% ipython --no-banner

In [1]: import numpy as np

In [2]: from numpy import linalg as LA

In [3]: np.set_printoptions(precision=2, suppress=True, linewidth=200, sign=" ")

In [4]: def rnd(a):
   ...:     return np.round(a, 2) + 0
   ...: 

In [5]: feats = np.loadtxt("run7.csv", delimiter=",")

In [6]: feats
Out[6]: 
array([[ 1.  ,  0.2 ,  0.04],
       [ 0.2 ,  1.  ,  0.2 ],
       [ 0.04,  0.2 ,  1.  ]])

In [7]: x = np.ones(3)

In [8]: for _ in range(3):
   ...:     x = feats @ x
   ...:     x /= LA.norm(x)
   ...:     print(round(x @ feats @ x, 2))
   ...: 
1.3
1.3
1.3

In [9]: rnd(LA.eigvalsh(feats)[-1])
Out[9]: np.float64(1.3)

In [10]: x = np.array([1, 2, 1])

In [11]: y = feats @ x

In [12]: beta, lr = np.zeros(3), 1 / LA.norm(feats, 2) ** 2

In [13]: for i in range(8):
    ...:     beta -= lr * feats.T @ (feats @ beta - y)
    ...:     if i % 2 == 0: print(i, round(LA.norm(feats @ beta - y), 2))
    ...: 
0 0.25
2 0.12
4 0.05
6 0.02

In [14]: rnd(LA.cond(feats))
Out[14]: np.float64(1.77)

In [15]: E = np.load("layer8.npy")

In [16]: E
Out[16]: 
array([[ 3,  0,  0,  0,  0],
       [ 0, -2,  0,  0,  0],
       [ 0,  0,  0,  0,  0],
       [ 0,  0,  0,  0,  0],
       [ 0,  0,  0,  0, -2]])

In [17]: th = np.radians(135)

In [18]: Rm = np.eye(3)

In [19]: Rm[2, 2] = Rm[1, 1] = np.cos(th)

In [20]: Rm[2, 1], Rm[1, 2] = -np.sin(th), np.sin(th)

In [21]: rnd(Rm)
Out[21]: 
array([[ 1.  ,  0.  ,  0.  ],
       [ 0.  , -0.71,  0.71],
       [ 0.  , -0.71, -0.71]])

In [22]: A2 = feats @ Rm.T

In [23]: np.allclose(feats @ feats.T, A2 @ A2.T)
Out[23]: True

In [24]: rnd(LA.norm(Rm, axis=0))
Out[24]: array([ 1.,  1.,  1.])

In [25]: rnd(LA.pinv(Rm))
Out[25]: 
array([[ 1.  ,  0.  ,  0.  ],
       [ 0.  , -0.71, -0.71],
       [ 0.  ,  0.71, -0.71]])

In [26]: rnd(LA.svd(Rm, compute_uv=False))
Out[26]: array([ 1.,  1.,  1.])

In [27]: rnd(Rm.T @ Rm)
Out[27]: 
array([[ 1.,  0.,  0.],
       [ 0.,  1.,  0.],
       [ 0.,  0.,  1.]])

In [28]: vals, vecs = LA.eigh(E)

In [29]: vals
Out[29]: array([-2., -2.,  0.,  0.,  3.])

In [30]: rnd(LA.svd(E, compute_uv=False))
Out[30]: array([ 3.,  2.,  2.,  0.,  0.])

In [31]: np.abs(vecs[:, -1]).round(6).argmax()
Out[31]: np.int64(0)
